$ ipython --no-banner

In [1]: import numpy as np

In [2]: np.set_printoptions(precision=3, suppress=True, linewidth=100, floatmode="fixed")

In [3]: tidy = lambda a: np.round(a, 3) + 0

In [4]: W0 = np.array([[2.0, -4.0, 10.0], [-4.0, 2.0, -10.0], [10.0, -10.0, 23.0]])

In [5]: w, vecs = np.linalg.eigh(W0)

In [6]: vec = np.array([-5, -2, -1])

In [7]: print(np.abs(W0).sum(axis=1).max(), np.abs(w).max())
43.0 31.0

In [8]: print(tidy(np.linalg.eigvalsh(W0[1:, 1:])))
[-2.000 27.000]

In [9]: print(tidy(vecs * np.maximum(w, 0) @ vecs.T))
[[ 3.758 -3.758  9.394]
 [-3.758  3.758 -9.394]
 [ 9.394 -9.394 23.485]]

In [10]: B = np.array([[1, 0], [1, 2]])

In [11]: W2 = np.kron(B, W0)

In [12]: print(np.linalg.matrix_rank(W2))
6

In [13]: print(W2.shape)
(6, 6)

In [14]: print(tidy(np.linalg.norm(W2, 2)), tidy(np.linalg.norm(B, 2) * np.linalg.norm(W0, 2)))
70.936 70.936

In [15]: print(W2)
[[  2.000  -4.000  10.000   0.000  -0.000   0.000]
 [ -4.000   2.000 -10.000  -0.000   0.000  -0.000]
 [ 10.000 -10.000  23.000   0.000  -0.000   0.000]
 [  2.000  -4.000  10.000   4.000  -8.000  20.000]
 [ -4.000   2.000 -10.000  -8.000   4.000 -20.000]
 [ 10.000 -10.000  23.000  20.000 -20.000  46.000]]

In [16]: B = W0[0, 0] * W0[1:] - np.outer(W0[1:, 0], W0[0])

In [17]: print(B)
[[  0.000 -12.000  20.000]
 [  0.000  20.000 -54.000]]

In [18]: print(W0[:, 0] / W0[0, 0])
[ 1.000 -2.000  5.000]

In [19]: print(np.linalg.matrix_rank(B), np.linalg.matrix_rank(W0))
2 3

In [20]: print(np.flatnonzero(~B.round(6).any(axis=1)))
[]

In [21]: vec = np.array([4, 4, 4])

In [22]: print(np.linalg.norm(W0 @ vec) <= np.linalg.norm(W0, 2) * np.linalg.norm(vec) + 1e-9)
True

In [23]: print((W0 @ vec).argmax())
2

In [24]: print(W0 @ vec)
[ 32.000 -48.000  92.000]

In [25]: print(W0 @ (2 * vec))
[ 64.000 -96.000 184.000]

In [26]: print(W0 @ np.eye(3)[1])
[ -4.000   2.000 -10.000]

In [27]: print([round(float(np.linalg.det(W0[:i, :i])), 2) + 0 for i in range(1, 4)])
[2.0, -12.0, 124.0]

In [28]: print(tidy(np.linalg.eigvalsh(W0).min()))
-2.0

In [29]: A = np.load("layer1.npy")

In [30]: print(A)
[[ 1 -1 -1  1  1 -1 -1  1]
 [ 1  1  1  1  1  1  1  1]
 [ 1  1 -1 -1  1  1 -1 -1]]

In [31]: print(tidy(np.linalg.norm(A, axis=1)))
[2.828 2.828 2.828]

In [32]: print(tidy(np.linalg.norm(A[2], 1)), tidy(np.linalg.norm(A[2], np.inf)))
8.0 1.0

In [33]: print(tidy(np.linalg.norm(A, axis=0)))
[1.732 1.732 1.732 1.732 1.732 1.732 1.732 1.732]

In [34]: print(np.linalg.norm(A, axis=1).argmax())
0

In [35]: print(tidy(np.linalg.norm(A, "nuc")))
8.485

In [36]: print(tidy(np.linalg.norm(A) ** 2 / np.linalg.norm(A, 2) ** 2))
3.0

In [37]: r0, g = A[1], A[2]

In [38]: print(r0 @ r0)
8

In [39]: p = (r0 @ g) / (r0 @ r0) * r0

In [40]: print(p)
[0.000 0.000 0.000 0.000 0.000 0.000 0.000 0.000]

In [41]: print(np.linalg.matrix_rank(np.outer(r0, g)))
1

In [42]: print((g - p) @ r0)
0.0

In [43]: q, _ = np.linalg.qr(np.array([[-1.1, 0.3, -0.9], [-0.3, -0.9, 0.8], [0.3, -1.5, 1.0]]))

In [44]: data = q[:, :3]

In [45]: print(tidy(data))
[[-0.933 -0.060  0.355]
 [-0.254 -0.587 -0.769]
 [ 0.254 -0.807  0.532]]

In [46]: B = data / np.sqrt((data ** 2).mean(axis=1, keepdims=True))

In [47]: print(np.linalg.matrix_rank(B) == np.linalg.matrix_rank(data))
True

In [48]: print(tidy(data - data.mean(axis=1, keepdims=True)))
[[-0.720  0.153  0.568]
 [ 0.282 -0.050 -0.232]
 [ 0.261 -0.801  0.539]]

In [49]: print(np.linalg.matrix_rank(data - data.mean(axis=1, keepdims=True)))
2

In [50]: print(tidy(np.linalg.norm(B, axis=1)))
[1.732 1.732 1.732]

In [51]: F = np.loadtxt("w.csv", delimiter=",")

In [52]: print(tidy(F))
[[-0.456 -0.777 -0.433]
 [-0.304 -0.322  0.897]
 [-0.836  0.541 -0.090]]

In [53]: print(tidy(np.linalg.matrix_power(F, 3)))
[[-0.096 -0.995  0.023]
 [ 0.182  0.006  0.983]
 [-0.979  0.098  0.180]]

In [54]: print(tidy(F @ F))
[[ 0.807  0.370 -0.460]
 [-0.513  0.825 -0.237]
 [ 0.292  0.428  0.856]]

In [55]: mat = np.loadtxt("a.csv", delimiter=",")

In [56]: print(mat)
[[6.000 2.000 3.000 1.000]
 [2.000 4.000 1.000 2.000]
 [3.000 1.000 3.000 1.000]
 [1.000 2.000 1.000 2.000]]

In [57]: B = mat / np.sqrt((mat ** 2).mean(axis=1, keepdims=True))

In [58]: print(np.linalg.matrix_rank(mat - mat.mean(axis=1, keepdims=True)))
3

In [59]: J = np.load("dump.npy")

In [60]: print(J)
[[ 1 -1 -1  1  1 -1 -1  1]
 [ 1 -1  1 -1 -1  1 -1  1]
 [ 1 -1 -1  1 -1  1  1 -1]]

In [61]: def softmax(z):
    ...:     e = np.exp(z - z.max(axis=-1, keepdims=True))
    ...:     return e / e.sum(axis=-1, keepdims=True)
    ...: 

In [62]: print(tidy(softmax(J[0] + -1)))
[0.220 0.030 0.030 0.220 0.220 0.030 0.030 0.220]

In [63]: print(tidy(softmax(J[0])))
[0.220 0.030 0.030 0.220 0.220 0.030 0.030 0.220]

In [64]: print(tidy(softmax(J).sum(axis=1)))
[1.000 1.000 1.000]

In [65]: scores = J @ J.T / np.sqrt(8)

In [66]: print(softmax(scores).round(6).argmax(axis=1))
[0 1 2]

In [67]: print(tidy(softmax(scores)[0] @ J))
[ 1.000 -1.000 -0.894  0.894  0.789 -0.789 -0.894  0.894]

In [68]: print(tidy(softmax(scores)))
[[0.894 0.053 0.053]
 [0.053 0.894 0.053]
 [0.053 0.053 0.894]]

In [69]: print(tidy(softmax(scores + np.triu(np.full(scores.shape, -np.inf), 1))))
[[1.000 0.000 0.000]
 [0.056 0.944 0.000]
 [0.053 0.053 0.894]]

In [70]: B = J / np.linalg.norm(J, axis=1, keepdims=True)

In [71]: cov = B @ B.T

In [72]: print(tidy(cov))
[[1.000 0.000 0.000]
 [0.000 1.000 0.000]
 [0.000 0.000 1.000]]

In [73]: print(tidy(cov[2]))
[0.000 0.000 1.000]

In [74]: print((np.abs(cov) > 0.9).astype(int))
[[1 0 0]
 [0 1 0]
 [0 0 1]]

In [75]: print((cov - 2 * np.eye(3)).round(6).argmax(axis=1))
[1 0 0]

In [76]: print(tidy(np.linalg.norm(B, axis=1)))
[1.000 1.000 1.000]

In [77]: B = np.array([[-2, 9, -6],
    ...:     [-9, -9, 6],
    ...:     [-9, 5, 2],
    ...:     [6, 9, 9],
    ...:     [-7, -9, -7],
    ...:     [6, -1, 1],
    ...:     [-5, -8, 6],
    ...:     [9, 8, 7]])

In [78]: print(np.einsum("ij->j", J))
[ 3 -3 -1  1 -1  1 -1  1]

In [79]: print(np.einsum("ik,kj->ij", J, B))
[[ 23  30 -12]
 [ 19  38 -10]
 [ 21  14   2]]

In [80]: print(J @ B)
[[ 23  30 -12]
 [ 19  38 -10]
 [ 21  14   2]]

In [81]: print(B.T @ J.T)
[[ 23  19  21]
 [ 30  38  14]
 [-12 -10   2]]

In [82]: print(np.linalg.matrix_rank(np.vstack([J, B.T])))
6

In [83]: t3 = np.stack([J, -2 * J, J[::-1]])

In [84]: print(t3.shape)
(3, 3, 8)

In [85]: print(np.einsum("bij,cij->bc", t3, t3))
[[ 24 -48   8]
 [-48  96 -16]
 [  8 -16  24]]

In [86]: print(t3.sum(axis=0))
[[ 0  0  0  0 -2  2  2 -2]
 [ 0  0  0  0  0  0  0  0]
 [ 0  0  0  0  2 -2 -2  2]]

In [87]: print((t3 @ J.T).shape)
(3, 3, 3)

In [88]: print(tidy(np.linalg.norm(t3, axis=(1, 2))))
[4.899 9.798 4.899]

In [89]: cov = J.T @ J

In [90]: print(cov)
[[ 3 -3 -1  1 -1  1 -1  1]
 [-3  3  1 -1  1 -1  1 -1]
 [-1  1  3 -3 -1  1 -1  1]
 [ 1 -1 -3  3  1 -1  1 -1]
 [-1  1 -1  1  3 -3 -1  1]
 [ 1 -1  1 -1 -3  3  1 -1]
 [-1  1 -1  1 -1  1  3 -3]
 [ 1 -1  1 -1  1 -1 -3  3]]

In [91]: print(np.trace(cov), (J ** 2).sum())
24 24

In [92]: M = np.load("sample15.npy")

In [93]: print(M)
[[-0.796  1.440 -2.508]
 [-2.736 -0.577 -1.086]
 [-2.119  2.108 -0.264]
 [ 0.793  2.577 -1.316]
 [-1.977  0.783 -2.116]
 [ 0.763 -2.616  1.254]
 [ 1.838  1.545  1.798]
 [ 2.562  1.290 -0.878]
 [ 0.842 -2.851 -0.406]
 [-0.202 -1.621  2.516]
 [ 2.283 -0.765  1.789]
 [ 1.447  2.540 -0.675]
 [-2.430  1.733  0.299]
 [ 1.676  2.481  0.194]
 [-0.463 -0.457  2.929]
 [ 0.131  2.053 -2.184]
 [ 1.377  1.170 -2.395]]

In [94]: Xs = (M - M.mean(axis=0)) / M.std(axis=0)

In [95]: print(np.argwhere(np.abs(Xs) > 2))
[[8 1]]

In [96]: coef = np.linalg.lstsq(np.delete(Xs, 2, axis=1), Xs[:, 2])[0]

In [97]: print(np.abs(coef).argmax())
1

In [98]: print(tidy(1 - np.var(Xs[:, 2] - np.delete(Xs, 2, axis=1) @ coef)))
0.228

In [99]: Xs = M - M.mean(axis=0)

In [100]: vecs = np.linalg.svd(Xs)[2][:2]

In [101]: B = Xs - Xs @ vecs.T @ vecs

In [102]: print(tidy((Xs @ vecs.T).std(axis=0)))
[2.065 1.663]

In [103]: E = np.array([[1, 0, 1, 0], [1, 1, 1, 1], [0, 0, 2, 0], [0, 0, 2, 2]])

In [104]: r0, g = E[2], E[1]

In [105]: print(r0 @ r0)
4

In [106]: p = (r0 @ g) / (r0 @ r0) * r0

In [107]: print(np.outer(r0, g))
[[0 0 0 0]
 [0 0 0 0]
 [2 2 2 2]
 [0 0 0 0]]

In [108]: print((g - p) @ r0)
0.0

In [109]: print(p)
[0.000 0.000 1.000 0.000]

In [110]: print(np.linalg.matrix_rank(np.outer(r0, g)))
1

In [111]: B = np.array([[3, -2], [-2, 3]])

In [112]: W2 = np.kron(B, E)

In [113]: print(tidy(np.linalg.norm(W2, 2)), tidy(np.linalg.norm(B, 2) * np.linalg.norm(E, 2)))
18.512 18.512

In [114]: print(W2.shape)
(8, 8)

In [115]: r0 = np.array([2, 2, 1, 0])

In [116]: B = E + np.outer(r0, np.eye(4)[2])

In [117]: print(np.linalg.matrix_rank(B - E))
1

In [118]: w, vecs = np.linalg.eig(E)

In [119]: print(tidy(np.sort(np.linalg.eigvals(np.linalg.inv(E)))))
[0.500 0.500 1.000 1.000]

In [120]: print(tidy(np.sort(np.linalg.eigvals(E.T))))
[1.000 1.000 2.000 2.000]

In [121]: vec = np.array([3, 2, -2, 0])

In [122]: target = E @ vec

In [123]: coef, lr = np.zeros(4), 1 / np.linalg.norm(E, 2) ** 2

In [124]: for i in range(6):
     ...:     coef -= lr * E.T @ (E @ coef - target)
     ...:     if i % 1 == 0: print(i, round(np.linalg.norm(E @ coef - target), 3))
     ...: 
0 4.877
1 4.166
2 3.558
3 3.039
4 2.596
5 2.217

In [125]: print(tidy(coef))
[ 1.742  1.234 -1.483 -0.176]

In [126]: print(tidy(np.linalg.cond(E)))
6.854
